In [1]: import numpy as np

In [2]: np.set_printoptions(suppress=True, linewidth=200)

In [3]: rnd = lambda a: np.round(a, 1) + 0

In [4]: F = np.loadtxt("sample19.csv", delimiter=",")

In [5]: print(F)
[[ 0.  0. -3. -2.]
 [ 0.  2. -4.  0.]
 [-3. -4. -6.  5.]
 [-2.  0.  5. -6.]]

In [6]: proj = np.triu(np.array([[6, -5, 5, -8], [2, -4, 0, -4], [4, -7, -2, 5], [-8, 4, 5, 4]]), 1) + np.eye(4)

In [7]: M2 = proj @ F @ np.linalg.inv(proj)

In [8]: print(rnd(np.poly(M2)))
[   1.   10.  -42. -230.  340.]

In [9]: print(np.trace(M2), np.trace(F))
-10.0 -10.0

In [10]: f = np.array([-8, 9, -5, -2])

In [11]: M2 = F + np.outer(f, np.eye(4)[1])

In [12]: print(np.linalg.matrix_rank(M2 - F))
1

In [13]: print(rnd(np.linalg.det(M2) / np.linalg.det(F)), rnd(1 + np.linalg.solve(F, f)[1]))
7.4 7.4

In [14]: w, V = np.linalg.eigh(F)

In [15]: print(rnd(w.sum()), np.trace(F))
-10.0 -10.0

In [16]: print(rnd(np.abs(V[:, -1])))
[0.4 0.7 0.5 0.3]

In [17]: print(rnd(V @ np.diag(w) @ V.T))
[[ 0.  0. -3. -2.]
 [ 0.  2. -4.  0.]
 [-3. -4. -6.  5.]
 [-2.  0.  5. -6.]]

In [18]: print(rnd(np.linalg.eigvalsh(F @ F)))
[  1.6  20.8  24.7 136.8]

In [19]: w, V = np.linalg.eigh(F)

In [20]: x = np.array([2, 1, 1, 2])

In [21]: print(x @ F @ x)
-44.0

In [22]: print(rnd(np.linalg.eigvalsh(F[1:, 1:])))
[-11.6  -2.5   4.1]

In [23]: print(np.abs(F).sum(axis=1).max(), rnd(np.abs(w).max()))
18.0 11.7

In [24]: print(x @ F @ x / (x @ x), rnd(w[0]), rnd(w[-1]))
-4.4 -11.7 5.0

In [25]: M = np.load("m.npy")

In [26]: print(M)
[[3. 0. 2. 2. 0. 0. 2. 0.]
 [0. 3. 0. 0. 2. 2. 0. 0.]
 [2. 0. 3. 2. 0. 0. 2. 0.]
 [2. 0. 2. 3. 0. 0. 2. 0.]
 [0. 2. 0. 0. 3. 2. 0. 0.]
 [0. 2. 0. 0. 2. 3. 0. 0.]
 [2. 0. 2. 2. 0. 0. 3. 0.]
 [0. 0. 0. 0. 0. 0. 0. 3.]]

In [27]: # splits into 3 blocks

In [28]: print(M.ravel(order="F"))
[3. 0. 2. 2. 0. 0. 2. 0. 0. 3. 0. 0. 2. 2. 0. 0. 2. 0. 3. 2. 0. 0. 2. 0. 2. 0. 2. 3. 0. 0. 2. 0. 0. 2. 0. 0. 3. 2. 0. 0. 0. 2. 0. 0. 2. 3. 0. 0. 2. 0. 2. 2. 0. 0. 3. 0. 0. 0. 0. 0. 0. 0. 0. 3.]

In [29]: T = M.reshape(8, 2, -1)

In [30]: print(T.shape)
(8, 2, 4)

In [31]: print(T.sum(axis=1))
[[3. 0. 4. 2.]
 [2. 5. 0. 0.]
 [2. 0. 5. 2.]
 [2. 0. 4. 3.]
 [3. 4. 0. 0.]
 [2. 5. 0. 0.]
 [2. 0. 5. 2.]
 [0. 0. 0. 3.]]

In [32]: print(T.transpose(1, 0, 2))
[[[3. 0. 2. 2.]
  [0. 3. 0. 0.]
  [2. 0. 3. 2.]
  [2. 0. 2. 3.]
  [0. 2. 0. 0.]
  [0. 2. 0. 0.]
  [2. 0. 2. 2.]
  [0. 0. 0. 0.]]

 [[0. 0. 2. 0.]
  [2. 2. 0. 0.]
  [0. 0. 2. 0.]
  [0. 0. 2. 0.]
  [3. 2. 0. 0.]
  [2. 3. 0. 0.]
  [0. 0. 3. 0.]
  [0. 0. 0. 3.]]]

In [33]: T = np.stack([M, -1 * M, M[::-1]])

In [34]: print(rnd(np.linalg.norm(T, axis=(1, 2))))
[12. 12. 12.]

In [35]: print(np.linalg.matrix_rank(T))
[8 8 8]

In [36]: print(np.einsum("bij,cij->bc", T, T))
[[ 144. -144.    0.]
 [-144.  144.    0.]
 [   0.    0.  144.]]

In [37]: print(np.linalg.matrix_rank(T.reshape(3, -1)))
2

In [38]: Lm = np.linalg.cholesky(M)

In [39]: print(rnd(M / np.sqrt(np.outer(np.diag(M), np.diag(M)))))
[[1.  0.  0.7 0.7 0.  0.  0.7 0. ]
 [0.  1.  0.  0.  0.7 0.7 0.  0. ]
 [0.7 0.  1.  0.7 0.  0.  0.7 0. ]
 [0.7 0.  0.7 1.  0.  0.  0.7 0. ]
 [0.  0.7 0.  0.  1.  0.7 0.  0. ]
 [0.  0.7 0.  0.  0.7 1.  0.  0. ]
 [0.7 0.  0.7 0.7 0.  0.  1.  0. ]
 [0.  0.  0.  0.  0.  0.  0.  1. ]]

In [40]: print(rnd(np.diag(Lm) ** 2))
[3.  3.  1.7 1.4 1.7 1.4 1.3 3. ]

In [41]: f = np.array([0, 1, 0, 2, -2, -2, -1, 1])

In [42]: data = f[np.abs(np.subtract.outer(np.arange(8), np.arange(8)))]

In [43]: print(data)
[[ 0  1  0  2 -2 -2 -1  1]
 [ 1  0  1  0  2 -2 -2 -1]
 [ 0  1  0  1  0  2 -2 -2]
 [ 2  0  1  0  1  0  2 -2]
 [-2  2  0  1  0  1  0  2]
 [-2 -2  2  0  1  0  1  0]
 [-1 -2 -2  2  0  1  0  1]
 [ 1 -1 -2 -2  2  0  1  0]]

In [44]: # equal to its transpose

In [45]: print(rnd(np.linalg.norm(data, axis=1)))
[3.9 3.9 3.7 3.7 3.7 3.7 3.9 3.9]

In [46]: print(rnd(np.linalg.norm(data, 1)), rnd(np.linalg.norm(data, np.inf)))
9.0 9.0

In [47]: print(data[5] @ data[0])
-5

In [48]: x = np.array([0, -3, -3, 0, 2, 1, 1, 0])

In [49]: rhs = data @ x

In [50]: beta, lr = np.zeros(8), 1 / np.linalg.norm(data, 2) ** 2

In [51]: for i in range(4):
    ...:     beta -= lr * data.T @ (data @ beta - rhs)
    ...:     if i % 1 == 0: print(i, round(np.linalg.norm(data @ beta - rhs), 1))
    ...: 
0 8.7
1 4.8
2 3.0
3 2.1

In [52]: print(rnd(np.linalg.cond(data)))
17.0

In [53]: w, V = np.linalg.eigh(data)

In [54]: x = np.array([1, 2, 0, 1, 2, 0, 1, 0])

In [55]: print(x @ data @ x)
14

In [56]: print(rnd(V * np.maximum(w, 0) @ V.T))
[[ 1.6  0.7 -0.3  0.6 -0.8 -1.5 -0.4 -0.3]
 [ 0.7  1.8  0.7  0.1  0.6 -0.9 -1.4 -0.4]
 [-0.3  0.7  1.7  0.5  0.1  0.6 -0.9 -1.5]
 [ 0.6  0.1  0.5  1.7  0.   0.1  0.6 -0.8]
 [-0.8  0.6  0.1  0.   1.7  0.5  0.1  0.6]
 [-1.5 -0.9  0.6  0.1  0.5  1.7  0.7 -0.3]
 [-0.4 -1.4 -0.9  0.6  0.1  0.7  1.8  0.7]
 [-0.3 -0.4 -1.5 -0.8  0.6 -0.3  0.7  1.6]]

In [57]: f = np.array([0, 2, 3, 3, 2, 1, 2, 0])

In [58]: M2 = data + np.outer(f, np.eye(8)[7])

In [59]: print(M2)
[[ 0.  1.  0.  2. -2. -2. -1.  1.]
 [ 1.  0.  1.  0.  2. -2. -2.  1.]
 [ 0.  1.  0.  1.  0.  2. -2.  1.]
 [ 2.  0.  1.  0.  1.  0.  2.  1.]
 [-2.  2.  0.  1.  0.  1.  0.  4.]
 [-2. -2.  2.  0.  1.  0.  1.  1.]
 [-1. -2. -2.  2.  0.  1.  0.  3.]
 [ 1. -1. -2. -2.  2.  0.  1.  0.]]

In [60]: C = np.array([[8, -1, -7, -2], [-3, -2, 7, -3], [-2, -1, 9, -5], [1, 2, 1, 8]])

In [61]: rng = np.random.default_rng(8151)

In [62]: K = (rng.random((15, 4)) < 0.25) @ C

In [63]: print(K)
[[ 0  0  0  0]
 [ 0  0  0  0]
 [-1  1 10  3]
 [ 0  0  0  0]
 [-3 -2  7 -3]
 [-3 -2  7 -3]
 [-1  1 10  3]
 [ 7  0  3  1]
 [ 5 -3  0 -5]
 [-4 -1 17  0]
 [ 0  0  0  0]
 [ 8 -1 -7 -2]
 [ 8 -1 -7 -2]
 [ 0  0  0  0]
 [ 1  2  1  8]]

In [64]: # row 1 repeats row 0

In [65]: Q, V = np.linalg.qr(K[:, :3])[0], np.linalg.qr(K[:, 3:])[0]

In [66]: sv = np.linalg.svd(Q.T @ V, compute_uv=False)

In [67]: print(rnd(np.degrees(np.arccos(sv.clip(0, 1)))))
[18.7]

In [68]: print((sv > 0.9).sum())
1

In [69]: w, V = np.linalg.eig(F)

In [70]: print(rnd(np.sort(np.linalg.eigvals(np.linalg.inv(F)))))
[-0.2 -0.1  0.2  0.8]

In [71]: print(rnd(np.sort(np.linalg.eigvals(F @ F))))
[  1.6  20.8  24.7 136.8]

In [72]: print(rnd(F @ V[:, 0] - w[0] * V[:, 0]))
[0. 0. 0. 0.]

In [73]: print(rnd(w))
[  5.    1.3  -4.6 -11.7]

In [74]: print(rnd(np.prod(w)))
340.0
